$ python3 -q
>>> import numpy as np
>>> np.set_printoptions(precision=3, suppress=True, linewidth=120)
>>> K = np.load("w.npy")
>>> print(K)
[[ 0.032 -0.011 -0.075  0.075 -0.118  0.054 -0.054]
 [-0.011  0.004  0.025 -0.025  0.039 -0.018  0.018]
 [-0.075  0.025  0.176 -0.176  0.276 -0.125  0.125]
 [ 0.075 -0.025 -0.176  0.176 -0.276  0.125 -0.125]
 [-0.118  0.039  0.276 -0.276  0.434 -0.197  0.197]
 [ 0.054 -0.018 -0.125  0.125 -0.197  0.09  -0.09 ]
 [-0.054  0.018  0.125 -0.125  0.197 -0.09   0.09 ]]
>>> print(round(np.linalg.norm(K, 2) / np.linalg.norm(K), 3))
1.0
>>> print(np.linalg.cond(K) > 100)
True
>>> print(np.linalg.matrix_rank(K, rtol=0.1))
1
>>> print([round(float(x), 3) for x in np.linalg.svd(K, compute_uv=False)[:3]])
[1.0, 0.0, 0.0]
>>> print(np.argsort(-np.linalg.norm(K, axis=0).round(6), kind="stable")[:3])
[4 2 3]
>>> evals, evecs = np.linalg.eigh(K)
>>> x = np.array([3, -2, 0, 2, 0, 2, 1])
>>> print(round(float(x @ K @ x), 3))
3.226
>>> print((np.sign(evecs[:, -1].round(6)) == np.sign(evecs[0, -1].round(6))).astype(int))
[1 0 0 1 0 1 0]
>>> print(evecs * np.abs(evals) @ evecs.T)
[[ 0.032 -0.011 -0.075  0.075 -0.118  0.054 -0.054]
 [-0.011  0.004  0.025 -0.025  0.039 -0.018  0.018]
 [-0.075  0.025  0.176 -0.176  0.276 -0.125  0.125]
 [ 0.075 -0.025 -0.176  0.176 -0.276  0.125 -0.125]
 [-0.118  0.039  0.276 -0.276  0.434 -0.197  0.197]
 [ 0.054 -0.018 -0.125  0.125 -0.197  0.09  -0.09 ]
 [-0.054  0.018  0.125 -0.125  0.197 -0.09   0.09 ]]
>>> print(np.round(np.linalg.eigvalsh(K[1:, 1:]), 3) + 0)
[0.    0.    0.    0.    0.    0.968]
>>> print(np.allclose(K, K.T))
True
>>> K.inv()
Traceback (most recent call last):
  File "<python-input-16>", line 1, in <module>
    K.inv()
    ^^^^^
AttributeError: 'numpy.ndarray' object has no attribute 'inv'
>>> np.linalg.determinant(K)
Traceback (most recent call last):
  File "<python-input-17>", line 1, in <module>
    np.linalg.determinant(K)
    ^^^^^^^^^^^^^^^^^^^^^
AttributeError: module 'numpy.linalg' has no attribute 'determinant'
>>> print(K @ K)
[[ 0.032 -0.011 -0.075  0.075 -0.118  0.054 -0.054]
 [-0.011  0.004  0.025 -0.025  0.039 -0.018  0.018]
 [-0.075  0.025  0.176 -0.176  0.276 -0.125  0.125]
 [ 0.075 -0.025 -0.176  0.176 -0.276  0.125 -0.125]
 [-0.118  0.039  0.276 -0.276  0.434 -0.197  0.197]
 [ 0.054 -0.018 -0.125  0.125 -0.197  0.09  -0.09 ]
 [-0.054  0.018  0.125 -0.125  0.197 -0.09   0.09 ]]
>>> print(round(float(np.trace(K)), 3))
1.0
>>> print(np.round(np.sort(np.abs(np.linalg.eigvals(K))), 3) + 0)
[0. 0. 0. 0. 0. 0. 1.]
>>> rank = np.linalg.matrix_rank(K)
>>> print(rank)
1
>>> N = np.linalg.svd(K)[2][rank:].T
>>> print(np.allclose(K @ N, 0))
True
>>> Uu, sv, vt = np.linalg.svd(K)
>>> print(sv.round(3) + 0)
[1. 0. 0. 0. 0. 0. 0.]
>>> Y = Uu[:, :1] @ np.diag(sv[:1]) @ vt[:1]
>>> print(Y)
[[ 0.032 -0.011 -0.075  0.075 -0.118  0.054 -0.054]
 [-0.011  0.004  0.025 -0.025  0.039 -0.018  0.018]
 [-0.075  0.025  0.176 -0.176  0.276 -0.125  0.125]
 [ 0.075 -0.025 -0.176  0.176 -0.276  0.125 -0.125]
 [-0.118  0.039  0.276 -0.276  0.434 -0.197  0.197]
 [ 0.054 -0.018 -0.125  0.125 -0.197  0.09  -0.09 ]
 [-0.054  0.018  0.125 -0.125  0.197 -0.09   0.09 ]]
>>> print(round(float(np.linalg.norm(K - Y, 2)), 3), np.round(sv[1], 3))
0.0 0.0
>>> print(np.linalg.matrix_rank(Y))
1
>>> feats = np.load("case8.npy")
>>> print(feats)
[[ 0  2  1  2 -2  2  3  0  3]
 [ 2 -3  0  0 -3  3  3  3  2]
 [ 2  2 -2  1  1  0  0  0 -1]
 [-3  3  3 -2  3 -1  3  0 -2]
 [ 2  2 -2  1  1  0  0  0 -1]
 [-3 -1 -3 -2  0  3 -1 -2 -3]
 [-1 -3  2  2  1  2 -3  1  0]
 [-2 -1 -1  3 -1 -2 -1 -2 -2]
 [ 3 -2  0  3  2 -2 -1 -2  3]
 [-3  0  3  0 -1 -3  1  1  1]]
>>> x = np.array([3, -1, 1, 3, -3, -3, -2, 2, 1])
>>> y = feats @ x
>>> print(np.round(np.linalg.pinv(feats) @ feats, 3) + 0)
[[1. 0. 0. 0. 0. 0. 0. 0. 0.]
 [0. 1. 0. 0. 0. 0. 0. 0. 0.]
 [0. 0. 1. 0. 0. 0. 0. 0. 0.]
 [0. 0. 0. 1. 0. 0. 0. 0. 0.]
 [0. 0. 0. 0. 1. 0. 0. 0. 0.]
 [0. 0. 0. 0. 0. 1. 0. 0. 0.]
 [0. 0. 0. 0. 0. 0. 1. 0. 0.]
 [0. 0. 0. 0. 0. 0. 0. 1. 0.]
 [0. 0. 0. 0. 0. 0. 0. 0. 1.]]
>>> print(np.linalg.lstsq(feats, y)[0])
[ 3. -1.  1.  3. -3. -3. -2.  2.  1.]
>>> rng = np.random.default_rng(215)
>>> y = y + 0.3 * rng.normal(size=10)
>>> print(y)
[  2.101  10.894   0.943 -28.888   0.675 -31.579   6.996   7.644  20.857   7.382]
>>> c, *_ = np.linalg.lstsq(feats, y)
>>> print(np.round(feats.T @ (y - feats @ c), 3) + 0)
[0. 0. 0. 0. 0. 0. 0. 0. 0.]
>>> print(c.round())
[ 3. -1.  1.  3. -3. -3. -2.  2.  1.]
>>> X = np.loadtxt("a.csv", delimiter=",")
>>> print(X)
[[1. 0. 0. 0. 0. 0. 0. 0. 0. 0. 0. 0. 0.]
 [2. 1. 0. 0. 0. 0. 0. 0. 0. 0. 0. 0. 0.]
 [2. 0. 1. 0. 0. 0. 0. 0. 0. 0. 0. 0. 0.]
 [0. 1. 0. 1. 0. 0. 0. 0. 0. 0. 0. 0. 0.]
 [1. 3. 2. 0. 1. 0. 0. 0. 0. 0. 0. 0. 0.]
 [1. 2. 3. 0. 1. 1. 0. 0. 0. 0. 0. 0. 0.]
 [3. 3. 3. 2. 2. 3. 1. 0. 0. 0. 0. 0. 0.]
 [0. 1. 2. 1. 0. 0. 2. 1. 0. 0. 0. 0. 0.]
 [0. 2. 3. 0. 1. 1. 3. 1. 1. 0. 0. 0. 0.]
 [3. 1. 3. 1. 3. 0. 3. 2. 1. 1. 0. 0. 0.]
 [3. 1. 2. 0. 1. 2. 0. 3. 2. 0. 1. 0. 0.]
 [2. 1. 1. 3. 1. 2. 0. 0. 1. 2. 3. 1. 0.]
 [0. 2. 0. 3. 1. 2. 0. 1. 2. 3. 0. 3. 1.]]
>>> labels = rng.permutation(13)
>>> print(labels)
[12  6  2  7  3  8  4 10  0  1  9 11  5]
>>> Y = X[labels][:, labels]
>>> print(np.allclose(Y, X))
False
>>> print(np.diag(Y))
[1. 1. 1. 1. 1. 1. 1. 1. 1. 1. 1. 1. 1.]
>>> ang = np.radians(15)
>>> Rm = np.eye(13)
>>> Rm[10, 10] = Rm[3, 3] = np.cos(ang)
>>> Rm[10, 3], Rm[3, 10] = -np.sin(ang), np.sin(ang)
>>> Y = X @ Rm.T
>>> print(np.allclose(np.linalg.norm(X, axis=1), np.linalg.norm(Y, axis=1)))
True
>>> print(round(np.linalg.det(Rm), 3), round(float(np.trace(Rm)), 3))
1.0 12.932
>>> Uu, sv, vt = np.linalg.svd(X)
>>> print(np.argmax(sv[:-1] / (sv[1:] + 1e-6)) + 1)
12
>>> Y = Uu[:, :12] @ np.diag(sv[:12]) @ vt[:12]
>>> print(np.linalg.matrix_rank(Y))
12
>>> print(np.round(np.abs(X - Y).max(), 3))
0.001
>>> print(np.round(np.linalg.norm(X - Y, 2), 3), round(float(sv[12]), 3))
0.001 0.001
